% python3 -q
>>> import numpy as np
>>> from numpy import linalg as LA
>>> np.set_printoptions(precision=2, suppress=True, linewidth=140)
>>> arr = np.loadtxt("layer9.csv", delimiter=",")
>>> print(arr)
[[-0.43 -0.29 -0.86]
 [-0.29  0.94 -0.17]
 [-0.86 -0.17  0.49]]
>>> # equal to its transpose
>>> w, V = LA.eig(arr)
>>> np.sort(LA.eigvals(LA.inv(arr)))
array([-1.,  1.,  1.])
>>> round(float(np.prod(w)), 2)
-1.0
>>> w
array([-1.,  1.,  1.])
>>> print(np.sort(LA.eigvals(arr @ arr)))
[1. 1. 1.]
>>> np.round(arr @ V[:, 0] - w[0] * V[:, 0], 2) + 0
array([0., 0., 0.])
>>> [round(float(LA.det(arr[:i, :i])), 2) + 0 for i in range(1, 4)]
[-0.43, -0.49, -1.0]
>>> np.all(LA.eigvalsh(arr) > 0)
np.False_
>>> np.einsum("ij,ji->", arr, arr)
np.float64(3.0)
>>> np.einsum("ii->", arr)
np.float64(1.0)
>>> print(round(LA.det(arr.T), 2))
-1.0
>>> J = np.load("m.npy")
>>> J
array([[  2.63,  24.34,   1.64],
       [  3.15,  24.48,   3.51],
       [-13.19, -15.86,   7.61],
       [  2.36,  24.48,   2.67],
       [  2.63,  23.07,   3.39],
       [-12.6 , -14.98,   7.14],
       [  3.28,  24.76,   5.27],
       [  3.51,  23.82,   3.31],
       [  2.57,  25.62,   2.05],
       [  3.02,  24.07,   3.07],
       [  4.17,  23.99,   1.84],
       [-14.14, -15.97,   7.53],
       [  3.51,  24.71,   2.9 ],
       [  2.42,  26.33,   3.03],
       [-12.61, -14.81,   8.14],
       [  2.49,  25.61,   2.47],
       [-12.93, -15.73,   7.27],
       [  3.57,  23.85,   4.14],
       [  2.16,  24.81,   3.18]])
>>> # column 1 is much longer than the rest
>>> Q, V = LA.qr(J[:, :1])[0], LA.qr(J[:, 1:])[0]
>>> sig = LA.svd(Q.T @ V, compute_uv=False)
>>> np.degrees(np.arccos(sig.clip(0, 1)))
array([9.72])
>>> idx = J[:, 0] > np.median(J[:, 0])
>>> f = J[idx].mean(axis=0) - J[~idx].mean(axis=0)
>>> f
array([ 8.62, 19.17, -1.88])
>>> np.round((((J - J.mean(axis=0)) @ f > 0) == idx).mean(), 2)
np.float64(0.74)
>>> ((J - J.mean(axis=0)) @ f > 0).astype(int)
array([1, 1, 0, 1, 1, 0, 1, 1, 1, 1, 1, 0, 1, 1, 0, 1, 0, 1, 1])
>>> Ac = J - J.mean(axis=0)
>>> left, sig, Vh = LA.svd(Ac, full_matrices=False)
>>> np.abs(Vh[0]).argmax()
np.int64(1)
>>> Vh[0] * np.sign(Vh[0, np.abs(Vh[0]).argmax()])
array([ 0.37,  0.92, -0.1 ])
>>> np.round(Ac.mean(axis=0), 2) + 0
array([0., 0., 0.])
>>> (np.sign(left[:, 0]) == np.sign(left[0, 0])).astype(int)
array([1, 1, 0, 1, 1, 0, 1, 1, 1, 1, 1, 0, 1, 1, 0, 1, 0, 1, 1])
>>> sig
array([83.3 ,  3.51,  2.73])
>>> np.round(sig ** 2 / (sig ** 2).sum(), 2) + 0
array([1., 0., 0.])
>>> print(np.abs(left[:, 0]).argmax())
11
>>> vec = np.array([2, 0, 4])
>>> target = J @ vec
>>> print(np.round(LA.pinv(J) @ J, 2) + 0)
[[1. 0. 0.]
 [0. 1. 0.]
 [0. 0. 1.]]
>>> np.round(LA.solve(J.T @ J, J.T @ target), 2) + 0
array([2., 0., 4.])
>>> rng = np.random.default_rng(9335)
>>> target = target + 0.05 * rng.normal(size=19)
>>> target
array([11.85, 20.31,  3.98, 15.4 , 18.76,  3.38, 27.55, 20.23, 13.41, 18.3 , 15.7 ,  1.81, 18.59, 16.95,  7.36, 14.85,  3.2 , 23.79, 17.01])
>>> beta, *_ = LA.lstsq(J, target)
>>> np.round(J.T @ (target - J @ beta), 2) + 0
array([0., 0., 0.])
>>> beta.round(2) + 0
array([1.99, 0.  , 3.99])
>>> round(LA.norm(target - J @ beta), 2)
np.float64(0.18)
>>> G = np.cov(J, rowvar=False)
>>> np.round(np.corrcoef(J[:, 1], J[:, 2])[0, 1], 2)
np.float64(-0.93)
>>> LA.eigvalsh(G)[::-1]
array([385.51,   0.68,   0.42])
>>> np.argsort(-J.std(axis=0).round(6), kind="stable")
array([1, 0, 2])
>>> mat = np.load("a.npy")
>>> mat
array([[ 2.,  0.,  0.],
       [ 0.,  4., -3.],
       [ 0., -1., -4.]])
>>> mat @ mat
array([[ 4.,  0.,  0.],
       [ 0., 19.,  0.],
       [ 0.,  0., 19.]])
>>> round(float(LA.det(mat)), 2)
-38.0
>>> P = np.triu(np.array([[1, 1, 2], [-2, -2, 2], [0, -1, 1]]), 1) + np.eye(3)
>>> B = P @ mat @ LA.inv(P)
>>> np.round(LA.det(B), 2)
np.float64(-38.0)
>>> print(LA.matrix_rank(B))
3
>>> print(B)
[[  2.   0. -15.]
 [  0.   2. -15.]
 [  0.  -1.  -2.]]
>>> f = np.array([1, -2, 2])
>>> B = mat + np.outer(f, np.eye(3)[0])
>>> LA.matrix_rank(B - mat)
np.int64(1)
>>> print(np.round(LA.det(B) / LA.det(mat), 2), np.round(1 + LA.solve(mat, f)[0], 2))
1.5 1.5
>>> w, V = LA.eig(mat)
>>> np.sort(LA.eigvals(LA.inv(mat)))
array([-0.23,  0.23,  0.5 ])
>>> np.prod(w)
np.float64(-38.0)
>>> np.round(mat @ V[:, 0] - w[0] * V[:, 0], 2) + 0
array([0., 0., 0.])
>>> K = np.load("case5.npy")
>>> K
array([[ 0, -2,  2],
       [ 0,  0,  2],
       [ 0,  0,  0]])
>>> K[2] @ K[1]
np.int64(0)
>>> LA.norm(K, axis=1).argmax()
np.int64(0)
>>> LA.norm(K, axis=0)
array([0.  , 2.  , 2.83])
>>> print(round(LA.norm(K, "nuc"), 2))
4.47
>>> (mat - mat.T) / 2
array([[ 0.,  0.,  0.],
       [ 0.,  0., -1.],
       [ 0.,  1.,  0.]])
>>> X = np.load("mat.npy")
>>> X
array([[0, 1, 1],
       [0, 0, 1],
       [0, 0, 0]])
>>> np.round(np.trace(LA.pinv(X) @ X), 2)
np.float64(2.0)
>>> LA.lstsq(X[:-1].T, X[-1])[2]
np.int32(2)
>>> np.allclose(X[:-1].T @ LA.lstsq(X[:-1].T, X[-1])[0], X[-1])
True
>>> try:
...     LA.inv(X)
... except LA.LinAlgError as e:
...     print(repr(e))
... 
LinAlgError('Singular matrix')
>>> left, sig, Vh = LA.svd(X)
>>> V = Vh[:(sig > 1e-8).sum()]
>>> vec = X[2] + 2 * X[0] + rng.integers(2) * np.eye(3)[0]
>>> vec
array([1., 2., 2.])
>>> np.round(LA.norm(vec - V.T @ V @ vec), 2)
np.float64(1.0)
>>> np.prod(np.diag(X)), np.round(LA.det(X), 2)
(np.int64(0), np.float64(0.0))
>>> LA.matrix_power(X - np.diag(np.diag(X)), 3)
array([[0, 0, 0],
       [0, 0, 0],
       [0, 0, 0]])
>>> try:
...     LA.inv(X)
... except LA.LinAlgError as e:
...     print(e)
... 
Singular matrix
>>> M = np.eye(2, dtype=int)[rng.permutation(2)]
>>> M
array([[1, 0],
       [0, 1]])
>>> vec = np.ones(2)
>>> for _ in range(4):
...     vec = M @ vec
...     vec /= LA.norm(vec)
...     print(round(vec @ M @ vec, 2))
... 
1.0
1.0
1.0
1.0
>>> round(float(LA.eigvalsh(M)[-1]), 2)
1.0
>>> E = np.array([[0.0, 1.9, 3.0, 0.1],
...     [-1.0, 0.6, 3.5, 1.9],
...     [0.4, -1.5, -6.0, -0.3],
...     [0.7, 0.6, 9.5, -1.8]])
>>> vec = np.array([4, 3, 3, 1])
>>> a = np.maximum(E @ vec, 0)
>>> np.flatnonzero(a > 1e-9)
array([0, 1, 3])
>>> E.T @ a
array([ 11.71,  53.02, 377.45, -35.48])
>>> E * (a > 1e-9)[:, None]
array([[ 0. ,  1.9,  3. ,  0.1],
       [-1. ,  0.6,  3.5,  1.9],
       [ 0. , -0. , -0. , -0. ],
       [ 0.7,  0.6,  9.5, -1.8]])
>>> a
array([14.8, 10.2,  0. , 31.3])
>>> np.maximum(E @ vec, 0) - np.maximum(-E @ vec, 0)
array([ 14.8,  10.2, -21.2,  31.3])
>>> B = E / np.sqrt((E ** 2).mean(axis=1, keepdims=True))
>>> B[0]
array([0.  , 1.07, 1.69, 0.06])
>>> E - E.mean(axis=1, keepdims=True)
array([[-1.25,  0.65,  1.75, -1.15],
       [-2.25, -0.65,  2.25,  0.65],
       [ 2.25,  0.35, -4.15,  1.55],
       [-1.55, -1.65,  7.25, -4.05]])
>>> LA.matrix_rank(B) == LA.matrix_rank(E)
np.True_
>>> LA.matrix_power(K - np.diag(np.diag(K)), 3)
array([[0, 0, 0],
       [0, 0, 0],
       [0, 0, 0]])
>>> [int(LA.matrix_rank(LA.matrix_power(K, p))) for p in range(1, 4)]
[2, 1, 0]
>>> LA.matrix_rank(K - K[0, 0] * np.eye(3))
np.int64(2)
>>> print(K @ K)
[[ 0  0 -4]
 [ 0  0  0]
 [ 0  0  0]]
>>> np.prod(np.diag(K)), round(LA.det(K), 2)
(np.int64(0), np.float64(0.0))
>>> Ac = (J - J.mean(axis=0)) / J.std(axis=0)
>>> Ac.std(axis=0)
array([1., 1., 1.])
>>> beta = LA.lstsq(np.delete(Ac, 1, axis=1), Ac[:, 1])[0]
>>> round(1 - np.var(Ac[:, 1] - np.delete(Ac, 1, axis=1) @ beta), 2)
np.float64(0.99)
>>> vec = np.array([-2, 0, 1, 1])
>>> E @ vec
array([ 3.1,  7.4, -7.1,  6.3])
>>> E * vec
array([[-0. ,  0. ,  3. ,  0.1],
       [ 2. ,  0. ,  3.5,  1.9],
       [-0.8, -0. , -6. , -0.3],
       [-1.4,  0. ,  9.5, -1.8]])
>>> LA.norm(E @ vec) <= LA.norm(E, 2) * LA.norm(vec) + 1e-9
np.True_
>>> (E * vec).sum(axis=1)
array([ 3.1,  7.4, -7.1,  6.3])
